% ipython --no-banner

In [1]: import numpy as np

In [2]: import numpy.linalg as la

In [3]: np.set_printoptions(precision=3, suppress=True, linewidth=140)

In [4]: def rnd(a):
   ...:     return np.round(a, 3) + 0
   ...: 

In [5]: data = np.loadtxt("dump.csv", delimiter=",")

In [6]: print(data)
[[ 3.803 -1.1   -1.2   -1.3    0.6    0.1    0.9    0.     0.8   -1.8   -1.2   -1.6    0.9    1.   ]
 [ 3.121  0.2   -1.1   -0.9    1.    -1.7   -1.6    0.3    0.2   -1.4    0.7    0.7   -0.3    0.5  ]
 [ 0.695 -0.5   -0.3   -2.2   -1.1    0.2    1.     1.2   -0.5   -1.4   -0.4   -1.8   -1.5   -1.2  ]
 [ 1.545 -2.8   -0.6    0.7    1.2    0.5    0.     0.3   -0.3    0.8    0.3    0.4   -0.1    1.5  ]
 [ 2.976 -0.3   -0.9    0.1   -0.6   -1.2   -1.4   -1.2    0.7    0.3   -0.6   -1.     0.8    0.5  ]
 [-2.271  1.9    0.6   -0.3   -1.6   -1.1   -0.3   -0.2    0.2    0.1   -0.7   -0.1    0.2   -1.1  ]
 [-0.972  0.4    0.4    0.5    2.    -1.2   -1.7   -1.3    0.8   -0.8    0.     0.5   -0.1    0.   ]
 [ 4.858 -0.3   -1.8    0.6   -0.4    0.3    0.6    1.1    0.    -2.1   -2.    -0.4    1.4   -0.6  ]
 [-2.426  1.1    0.8    0.3    1.2   -1.    -0.1    0.5    1.8    0.2   -0.5    0.3   -1.3   -0.8  ]
 [-0.851 -1.9    0.1    2.1   -0.7   -0.9   -0.5    0.1   -1.8   -1.3    0.8    0.2    0.2    0.3  ]
 [ 6.278 -1.1   -2.1   -1.2   -0.5    1.7   -0.7    0.6    0.2    0.4    0.1    0.3    1.5   -0.6  ]
 [-3.852  0.     1.4    1.4    0.1   -2.1   -1.1    1.2   -1.2    0.7   -1.4   -1.7    1.4    0.1  ]
 [-2.341 -0.8    0.8   -0.2   -1.    -0.8    1.5    0.5   -1.1   -0.2   -0.9   -0.5    0.9    0.   ]
 [ 0.801 -1.9   -0.3    1.5   -1.7   -0.6   -0.8    1.1   -0.5   -1.1    0.2    0.3    2.6   -1.2  ]
 [-2.012  1.9    0.6   -1.3   -1.4   -0.9    1.2   -0.5   -1.     1.3   -1.4    1.     1.9    0.3  ]
 [-0.478 -0.9    0.2    0.2   -2.4   -0.1   -1.3   -0.9    1.9    0.8    0.3    1.2    0.7    1.7  ]
 [ 0.605  0.5    0.     0.9    1.    -0.4    1.2   -0.8   -1.2   -0.3   -1.    -1.8   -0.3    1.7  ]
 [ 0.729 -1.1   -0.3    0.6    1.    -1.5   -0.8   -0.5    0.7    1.5   -0.3   -0.1    0.3    0.5  ]
 [-3.41   0.8    1.1   -2.3   -0.8    0.2    0.6    1.1   -0.2    0.4    1.6   -0.1    0.     2.1  ]
 [-0.554  0.7    0.     1.7    1.2    0.1    0.8   -0.1   -0.9    1.6    2.    -0.3    0.6    1.3  ]
 [-2.02   1.1    0.6    1.3    0.6    1.2    0.8   -1.2   -0.3   -0.5    0.2   -0.3    0.2   -2.3  ]
 [-1.046 -0.9    0.4   -0.3    1.2   -0.9    0.3    0.4    0.5   -0.2    0.4    1.1    0.5   -0.2  ]
 [-0.803  1.1    0.3    0.3    1.    -1.7   -2.     1.1   -0.6   -0.5    0.6   -0.6   -0.6    0.5  ]
 [ 2.008 -1.3   -0.6   -1.6   -2.1    0.4    1.6   -0.9   -0.5   -1.3   -1.1    0.8   -1.1    0.7  ]
 [ 2.734  2.    -0.9   -0.7   -0.7   -0.3    0.    -1.    -1.2    1.6   -0.6    0.6   -1.2   -1.3  ]
 [ 0.856  1.7   -0.2   -0.1   -0.9    1.3   -0.4   -0.8    1.8   -1.8   -0.2    1.1   -0.4    0.2  ]
 [-3.033 -0.1    0.9   -0.2   -1.2    0.4    0.3    0.     0.3    0.7    0.8   -0.6   -1.    -0.4  ]
 [-0.085 -1.4    0.     0.7    0.     0.     0.2    0.9    0.9    0.9   -1.2    2.5   -1.1    0.6  ]
 [-0.488  0.5    0.3   -0.1    1.9   -0.6    0.4    0.     0.6   -0.3    0.5    0.2   -0.9    0.4  ]
 [-0.862  0.2    0.3   -0.5   -1.1   -1.1    0.1   -1.1   -0.2    1.4    0.3    1.     0.2   -0.1  ]
 [ 2.874  0.7   -1.     2.5    0.    -0.3    1.3    0.1   -0.5    0.5   -1.4   -0.3    0.2    0.7  ]
 [-5.538  0.     1.9    0.1   -1.4    1.1   -2.5   -0.3   -1.2   -0.1    1.2   -1.8    0.9    0.6  ]
 [-5.251 -0.6    1.8    1.4   -0.1    1.6    0.9   -2.     2.    -0.9   -0.4    0.    -0.4   -1.6  ]
 [ 1.58  -0.7   -0.4    0.5   -0.4    1.9   -2.4    1.3   -0.1    0.5    1.    -0.1   -0.3   -1.4  ]
 [ 1.915 -0.1   -0.6    1.    -0.5    0.6   -1.1   -0.9    0.5    1.1    0.9   -2.1   -0.3   -0.4  ]
 [ 0.392  0.7    0.     0.8    0.     1.3   -0.4    0.8    0.3    1.6   -0.4    0.9    1.    -1.   ]
 [ 3.976 -0.7   -1.3   -0.1    0.6   -0.6   -1.     0.4   -0.3    1.     0.    -0.2   -0.7    1.3  ]
 [-0.524  1.6    0.2    0.2   -2.7   -0.7    0.8   -0.4   -0.4    0.7    1.     0.2    0.7   -1.2  ]
 [-3.212 -0.4    1.    -1.8    0.2    2.1   -0.4   -2.9    1.7    0.6   -1.1   -0.9   -0.6   -0.4  ]
 [ 0.166 -0.1   -0.3   -1.8   -0.2   -0.7   -2.     0.5    0.1   -0.2   -0.6    0.2   -1.9    0.5  ]
 [-3.539 -0.8    1.2   -0.3   -0.6   -0.7    1.     1.3    0.5    1.2    1.    -0.1   -1.6    0.   ]
 [ 4.206  1.5   -1.4   -0.8    0.4    0.5   -0.1   -0.8   -1.1    0.    -1.4    0.1    1.    -1.6  ]
 [ 0.722 -2.4   -0.3    0.5    0.    -0.1    1.3   -1.2    0.4   -0.4   -0.4    0.    -0.2    0.1  ]
 [-0.064 -0.4    0.     1.     0.9    1.4    1.2    0.6    0.1    0.9   -0.3    0.4   -0.1   -1.2  ]
 [ 0.171  1.1    0.     1.1   -2.3   -1.     0.1   -0.7    1.3   -0.5    1.7    1.6    1.2    1.7  ]
 [-0.026  0.8    0.     0.2    0.    -0.2    1.     0.3    0.2   -0.1    1.1    1.3   -0.1   -1.6  ]]

In [7]: d = la.norm(data[:, None] - data[None], axis=-1)

In [8]: print(d.shape)
(46, 46)

In [9]: print((d + 1e9 * np.eye(46)).round(6).argmin(axis=1))
[ 7 36 23 42 36 37 28  0 28 13  7 12 26  9  5 44 30  3 26 28 43 28  6 42 41 45 40 21 21 37 16 26 20 35  4 43  4 29 26 22 26 24  3 35 15 43]

In [10]: print(la.matrix_rank(d ** 2))
16

In [11]: vec = np.array([-6, 5, 5, 7, -5, 1, 4, -2, -5, -8, 5, 7, 4, 6])

In [12]: rhs = data @ vec

In [13]: print(rnd(la.solve(data.T @ data, data.T @ rhs)))
[-6.  5.  5.  7. -5.  1.  4. -2. -5. -8.  5.  7.  4.  6.]

In [14]: print(rnd(la.lstsq(data, rhs)[0]))
[-6.  5.  5.  7. -5.  1.  4. -2. -5. -8.  5.  7.  4.  6.]

In [15]: rng = np.random.default_rng(32303)

In [16]: rhs = rhs + 0.3 * rng.normal(size=46)

In [17]: print(rnd(rhs))
[-39.823 -22.615 -30.919 -19.258 -34.376  19.003   3.227 -26.611  -3.563  38.74  -61.257  17.842  24.538  15.184  31.557  16.592   5.622
 -28.927  35.598  26.256  24.78    4.642   3.966  -0.663 -29.019  18.871  14.448  -3.561   0.044   9.44   -2.209  49.829  40.648 -28.716
 -32.864  -6.731 -45.848  28.789 -15.025 -29.098  10.341 -36.971  -7.854  -8.105  56.467  13.321]

In [18]: c, *_ = la.lstsq(data, rhs)

In [19]: print([round(float(la.norm(la.solve(data.T @ data + lam * np.eye(14), data.T @ rhs))), 2) for lam in (0, 1, 10, 100)])
[19.81, 19.23, 16.02, 7.95]

In [20]: z = rng.permutation(14)

In [21]: other = data[:, z] * rng.choice([-1, 1], 14)

In [22]: print(other)
[[-1.1    0.9    0.1    0.9   -1.2    1.6   -3.803 -1.     0.8    1.3    1.8    0.    -0.6    1.2  ]
 [ 0.2   -1.6   -1.7   -0.3   -1.1   -0.7   -3.121 -0.5    0.2    0.9    1.4    0.3   -1.    -0.7  ]
 [-0.5    1.     0.2   -1.5   -0.3    1.8   -0.695  1.2   -0.5    2.2    1.4    1.2    1.1    0.4  ]
 [-2.8    0.     0.5   -0.1   -0.6   -0.4   -1.545 -1.5   -0.3   -0.7   -0.8    0.3   -1.2   -0.3  ]
 [-0.3   -1.4   -1.2    0.8   -0.9    1.    -2.976 -0.5    0.7   -0.1   -0.3   -1.2    0.6    0.6  ]
 [ 1.9   -0.3   -1.1    0.2    0.6    0.1    2.271  1.1    0.2    0.3   -0.1   -0.2    1.6    0.7  ]
 [ 0.4   -1.7   -1.2   -0.1    0.4   -0.5    0.972 -0.     0.8   -0.5    0.8   -1.3   -2.    -0.   ]
 [-0.3    0.6    0.3    1.4   -1.8    0.4   -4.858  0.6    0.    -0.6    2.1    1.1    0.4    2.   ]
 [ 1.1   -0.1   -1.    -1.3    0.8   -0.3    2.426  0.8    1.8   -0.3   -0.2    0.5   -1.2    0.5  ]
 [-1.9   -0.5   -0.9    0.2    0.1   -0.2    0.851 -0.3   -1.8   -2.1    1.3    0.1    0.7   -0.8  ]
 [-1.1   -0.7    1.7    1.5   -2.1   -0.3   -6.278  0.6    0.2    1.2   -0.4    0.6    0.5   -0.1  ]
 [ 0.    -1.1   -2.1    1.4    1.4    1.7    3.852 -0.1   -1.2   -1.4   -0.7    1.2   -0.1    1.4  ]
 [-0.8    1.5   -0.8    0.9    0.8    0.5    2.341 -0.    -1.1    0.2    0.2    0.5    1.     0.9  ]
 [-1.9   -0.8   -0.6    2.6   -0.3   -0.3   -0.801  1.2   -0.5   -1.5    1.1    1.1    1.7   -0.2  ]
 [ 1.9    1.2   -0.9    1.9    0.6   -1.     2.012 -0.3   -1.     1.3   -1.3   -0.5    1.4    1.4  ]
 [-0.9   -1.3   -0.1    0.7    0.2   -1.2    0.478 -1.7    1.9   -0.2   -0.8   -0.9    2.4   -0.3  ]
 [ 0.5    1.2   -0.4   -0.3    0.     1.8   -0.605 -1.7   -1.2   -0.9    0.3   -0.8   -1.     1.   ]
 [-1.1   -0.8   -1.5    0.3   -0.3    0.1   -0.729 -0.5    0.7   -0.6   -1.5   -0.5   -1.     0.3  ]
 [ 0.8    0.6    0.2    0.     1.1    0.1    3.41  -2.1   -0.2    2.3   -0.4    1.1    0.8   -1.6  ]
 [ 0.7    0.8    0.1    0.6    0.     0.3    0.554 -1.3   -0.9   -1.7   -1.6   -0.1   -1.2   -2.   ]
 [ 1.1    0.8    1.2    0.2    0.6    0.3    2.02   2.3   -0.3   -1.3    0.5   -1.2   -0.6   -0.2  ]
 [-0.9    0.3   -0.9    0.5    0.4   -1.1    1.046  0.2    0.5    0.3    0.2    0.4   -1.2   -0.4  ]
 [ 1.1   -2.    -1.7   -0.6    0.3    0.6    0.803 -0.5   -0.6   -0.3    0.5    1.1   -1.    -0.6  ]
 [-1.3    1.6    0.4   -1.1   -0.6   -0.8   -2.008 -0.7   -0.5    1.6    1.3   -0.9    2.1    1.1  ]
 [ 2.     0.    -0.3   -1.2   -0.9   -0.6   -2.734  1.3   -1.2    0.7   -1.6   -1.     0.7    0.6  ]
 [ 1.7   -0.4    1.3   -0.4   -0.2   -1.1   -0.856 -0.2    1.8    0.1    1.8   -0.8    0.9    0.2  ]
 [-0.1    0.3    0.4   -1.     0.9    0.6    3.033  0.4    0.3    0.2   -0.7    0.     1.2   -0.8  ]
 [-1.4    0.2    0.    -1.1    0.    -2.5    0.085 -0.6    0.9   -0.7   -0.9    0.9   -0.     1.2  ]
 [ 0.5    0.4   -0.6   -0.9    0.3   -0.2    0.488 -0.4    0.6    0.1    0.3    0.    -1.9   -0.5  ]
 [ 0.2    0.1   -1.1    0.2    0.3   -1.     0.862  0.1   -0.2    0.5   -1.4   -1.1    1.1   -0.3  ]
 [ 0.7    1.3   -0.3    0.2   -1.     0.3   -2.874 -0.7   -0.5   -2.5   -0.5    0.1   -0.     1.4  ]
 [ 0.    -2.5    1.1    0.9    1.9    1.8    5.538 -0.6   -1.2   -0.1    0.1   -0.3    1.4   -1.2  ]
 [-0.6    0.9    1.6   -0.4    1.8   -0.     5.251  1.6    2.    -1.4    0.9   -2.     0.1    0.4  ]
 [-0.7   -2.4    1.9   -0.3   -0.4    0.1   -1.58   1.4   -0.1   -0.5   -0.5    1.3    0.4   -1.   ]
 [-0.1   -1.1    0.6   -0.3   -0.6    2.1   -1.915  0.4    0.5   -1.    -1.1   -0.9    0.5   -0.9  ]
 [ 0.7   -0.4    1.3    1.     0.    -0.9   -0.392  1.     0.3   -0.8   -1.6    0.8   -0.     0.4  ]
 [-0.7   -1.    -0.6   -0.7   -1.3    0.2   -3.976 -1.3   -0.3    0.1   -1.     0.4   -0.6   -0.   ]
 [ 1.6    0.8   -0.7    0.7    0.2   -0.2    0.524  1.2   -0.4   -0.2   -0.7   -0.4    2.7   -1.   ]
 [-0.4   -0.4    2.1   -0.6    1.     0.9    3.212  0.4    1.7    1.8   -0.6   -2.9   -0.2    1.1  ]
 [-0.1   -2.    -0.7   -1.9   -0.3   -0.2   -0.166 -0.5    0.1    1.8    0.2    0.5    0.2    0.6  ]
 [-0.8    1.    -0.7   -1.6    1.2    0.1    3.539 -0.     0.5    0.3   -1.2    1.3    0.6   -1.   ]
 [ 1.5   -0.1    0.5    1.    -1.4   -0.1   -4.206  1.6   -1.1    0.8   -0.    -0.8   -0.4    1.4  ]
 [-2.4    1.3   -0.1   -0.2   -0.3   -0.    -0.722 -0.1    0.4   -0.5    0.4   -1.2   -0.     0.4  ]
 [-0.4    1.2    1.4   -0.1    0.    -0.4    0.064  1.2    0.1   -1.    -0.9    0.6   -0.9    0.3  ]
 [ 1.1    0.1   -1.     1.2    0.    -1.6   -0.171 -1.7    1.3   -1.1    0.5   -0.7    2.3   -1.7  ]
 [ 0.8    1.    -0.2   -0.1    0.    -1.3    0.026  1.6    0.2   -0.2    0.1    0.3   -0.    -1.1  ]]

In [23]: left, _, VT = la.svd(data.T @ other)

In [24]: print(z)
[ 1  6  5 12  2 11  0 13  8  3  9  7  4 10]

In [25]: Xc = data - data.mean(axis=0)

In [26]: vecs = la.svd(Xc)[2][:13]

In [27]: other = Xc - Xc @ vecs.T @ vecs

In [28]: print(rnd(la.norm(other) / la.norm(Xc)))
0.019

In [29]: E = np.minimum.outer(np.arange(1, 16), np.arange(1, 16)) * 3

In [30]: print(E)
[[ 3  3  3  3  3  3  3  3  3  3  3  3  3  3  3]
 [ 3  6  6  6  6  6  6  6  6  6  6  6  6  6  6]
 [ 3  6  9  9  9  9  9  9  9  9  9  9  9  9  9]
 [ 3  6  9 12 12 12 12 12 12 12 12 12 12 12 12]
 [ 3  6  9 12 15 15 15 15 15 15 15 15 15 15 15]
 [ 3  6  9 12 15 18 18 18 18 18 18 18 18 18 18]
 [ 3  6  9 12 15 18 21 21 21 21 21 21 21 21 21]
 [ 3  6  9 12 15 18 21 24 24 24 24 24 24 24 24]
 [ 3  6  9 12 15 18 21 24 27 27 27 27 27 27 27]
 [ 3  6  9 12 15 18 21 24 27 30 30 30 30 30 30]
 [ 3  6  9 12 15 18 21 24 27 30 33 33 33 33 33]
 [ 3  6  9 12 15 18 21 24 27 30 33 36 36 36 36]
 [ 3  6  9 12 15 18 21 24 27 30 33 36 39 39 39]
 [ 3  6  9 12 15 18 21 24 27 30 33 36 39 42 42]
 [ 3  6  9 12 15 18 21 24 27 30 33 36 39 42 45]]

In [31]: Lm = la.cholesky(E)

In [32]: print(la.eigvalsh(E).min() > 0)
True

In [33]: vec = np.array([2, 5, 1, 3, -3, 8, 1, 3, 0, -3, 9, 0, 6, -1, 3])

In [34]: rhs = E @ vec

In [35]: print(rhs)
[102 198 279 357 426 504 558 609 651 693 744 768 792 798 807]

In [36]: print(rnd(la.solve(E.T, E[13])))
[0. 0. 0. 0. 0. 0. 0. 0. 0. 0. 0. 0. 0. 1. 0.]

In [37]: print(rnd(la.solve(E, rhs)))
[ 2.  5.  1.  3. -3.  8.  1.  3.  0. -3.  9.  0.  6. -1.  3.]

In [38]: print(rnd(la.solve(E, rhs + E[:, 8])))
[ 2.  5.  1.  3. -3.  8.  1.  3.  1. -3.  9.  0.  6. -1.  3.]

In [39]: u = np.array([2, 1, 1, 2, 1, 1, 2, 0, 1, 1, 0, 0, 1, 2, 2])

In [40]: other = E + np.outer(u, np.eye(15)[3])

In [41]: print(rnd(la.det(other) / la.det(E)), rnd(1 + la.solve(E, u)[3]))
1.667 1.667

In [42]: X = np.loadtxt("run1.csv", delimiter=",")

In [43]: print(X)
[[ 1. -2.  3.  0. -1.  2. -3.  1.  1. -1. -1.  0.  3.  3. -3.]
 [-1. -3. -3. -1. -2.  0. -3.  3. -3.  3. -3. -1. -3.  0.  2.]
 [ 0. -3. -1.  2.  2.  1.  0.  0. -1.  3.  3.  0.  0.  3.  0.]
 [ 3.  1. -3. -1.  0.  1.  2.  2.  0. -1. -1.  3.  9. -3.  1.]
 [-1.  3. -3.  2.  0.  1. -1. -1. -1. -3. -1.  2. -3. -1. -2.]
 [ 0.  3.  2.  0. -2.  2.  0.  3. -2.  3. -1.  3.  0.  1. -2.]
 [-2. -3.  1. -1.  0.  3. -3. -2. -1. -3. -1. -1. -6.  1.  0.]
 [-2.  2.  2. -3.  1. -1. -1.  3.  0.  0.  2. -3. -6. -3. -3.]
 [ 3.  2.  3.  1.  1.  3.  1.  0.  1.  2.  2. -3.  9.  1. -2.]
 [ 0.  2. -3.  3.  3.  1.  1.  1. -3.  1. -1. -2.  0.  3. -2.]
 [-2.  0.  1. -3.  2.  2. -3.  3. -2.  2.  0.  3. -6.  3.  3.]
 [-1.  3. -3. -2. -2. -2. -2.  2. -3. -3. -2.  0. -3.  1. -1.]
 [ 2.  2.  3.  1.  1. -3.  2.  1.  2. -2.  1.  0.  6.  3.  1.]
 [ 3. -1.  1. -3.  3.  1. -3. -1. -2. -2.  1.  2.  9. -2.  3.]]

In [44]: other = np.array([[2, 0, 1],
    ...:     [2, 3, 0],
    ...:     [3, 3, 1],
    ...:     [3, 1, 1],
    ...:     [0, 1, 1],
    ...:     [3, 1, 3],
    ...:     [2, 1, 1],
    ...:     [3, 2, 1],
    ...:     [3, 3, 0],
    ...:     [2, 0, 3],
    ...:     [3, 0, 3],
    ...:     [1, 3, 2],
    ...:     [3, 0, 0],
    ...:     [0, 1, 1],
    ...:     [3, 1, 2]])

In [45]: other @ X
---------------------------------------------------------------------------
ValueError                                Traceback (most recent call last)
Cell In[45], line 1
----> 1 other @ X

ValueError: matmul: Input operand 1 has a mismatch in its core dimension 0, with gufunc signature (n?,k),(k,m?)->(n?,m?) (size 14 is different from 3)

In [46]: print(X @ other)
[[  8.   6.  -2.]
 [-33. -28.  -5.]
 [ 12.  -7.  27.]
 [ 37.   7.   5.]
 [-26.   0. -14.]
 [ 21.  23.  18.]
 [-44. -16. -11.]
 [-23.  -1. -12.]
 [ 64.  14.  21.]
 [ -6.  -7.   3.]
 [ -9.  16.  25.]
 [-48. -13. -30.]
 [ 44.  28.   3.]
 [ 23.  -3.   8.]]

In [47]: print(np.einsum("ik,kj->ij", X, other))
[[  8.   6.  -2.]
 [-33. -28.  -5.]
 [ 12.  -7.  27.]
 [ 37.   7.   5.]
 [-26.   0. -14.]
 [ 21.  23.  18.]
 [-44. -16. -11.]
 [-23.  -1. -12.]
 [ 64.  14.  21.]
 [ -6.  -7.   3.]
 [ -9.  16.  25.]
 [-48. -13. -30.]
 [ 44.  28.   3.]
 [ 23.  -3.   8.]]

In [48]: print(np.vstack([X, other.T]).shape)
(17, 15)

In [49]: print(la.matrix_rank(np.vstack([X, other.T])))
15

In [50]: print(np.einsum("ik,kj->ji", X, other))
[[  8. -33.  12.  37. -26.  21. -44. -23.  64.  -6.  -9. -48.  44.  23.]
 [  6. -28.  -7.   7.   0.  23. -16.  -1.  14.  -7.  16. -13.  28.  -3.]
 [ -2.  -5.  27.   5. -14.  18. -11. -12.  21.   3.  25. -30.   3.   8.]]

In [51]: print(np.einsum("ij->j", X))
[  3.   6.   0.  -5.   6.  11. -13.  15. -14.  -1.  -2.   3.   9.  10.  -5.]
